$ python -q
>>> import numpy as np
>>> from numpy import linalg as LA
>>> np.set_printoptions(suppress=True, linewidth=200)
>>> def tidy(a):
...     return np.round(a, 3) + 0
... 
>>> data = np.load("mat.npy")
>>> print(data)
[[30 30 15]
 [30 30 15]
 [35 35 18]
 [ 0  0  0]
 [15 15  6]
 [15 15  6]
 [20 20  9]
 [20 20  9]
 [30 30 15]
 [20 20  9]
 [35 35 18]
 [40 40 21]
 [20 20  9]
 [20 20  9]
 [25 25 12]
 [ 0  0  0]
 [40 40 21]
 [45 45 24]
 [30 30 15]
 [35 35 18]
 [30 30 15]
 [ 5  5  0]
 [20 20  9]
 [20 20  9]
 [30 30 15]]
>>> # rows 0 and 1 are equal
>>> rank = LA.matrix_rank(data)
>>> print(rank)
2
>>> null = LA.svd(data)[2][rank:].T
>>> print(null.shape)
(3, 1)
>>> print(LA.matrix_rank(data.T @ data), LA.matrix_rank(data @ data.T))
2 2
>>> idx = data[:, 2] > np.median(data[:, 2])
>>> r0 = data[idx].mean(axis=0) - data[~idx].mean(axis=0)
>>> print(tidy(r0))
[18.782 18.782 10.808]
>>> print(((data - data.mean(axis=0)) @ r0 > 0).astype(int))
[1 1 1 0 0 0 0 0 1 0 1 1 0 0 1 0 1 1 1 1 1 0 0 0 1]
>>> print((((data - data.mean(axis=0)) @ r0 > 0) == idx).mean())
0.96
>>> print(idx.astype(int))
[1 1 1 0 0 0 0 0 1 0 1 1 0 0 0 0 1 1 1 1 1 0 0 0 1]
>>> x = np.array([3, 1, -1])
>>> h = np.maximum(data @ x, 0)
>>> print(np.tanh(data @ x))
[1. 1. 1. 0. 1. 1. 1. 1. 1. 1. 1. 1. 1. 1. 1. 0. 1. 1. 1. 1. 1. 1. 1. 1. 1.]
>>> print(data.T @ h)
[63710 63710 31797]
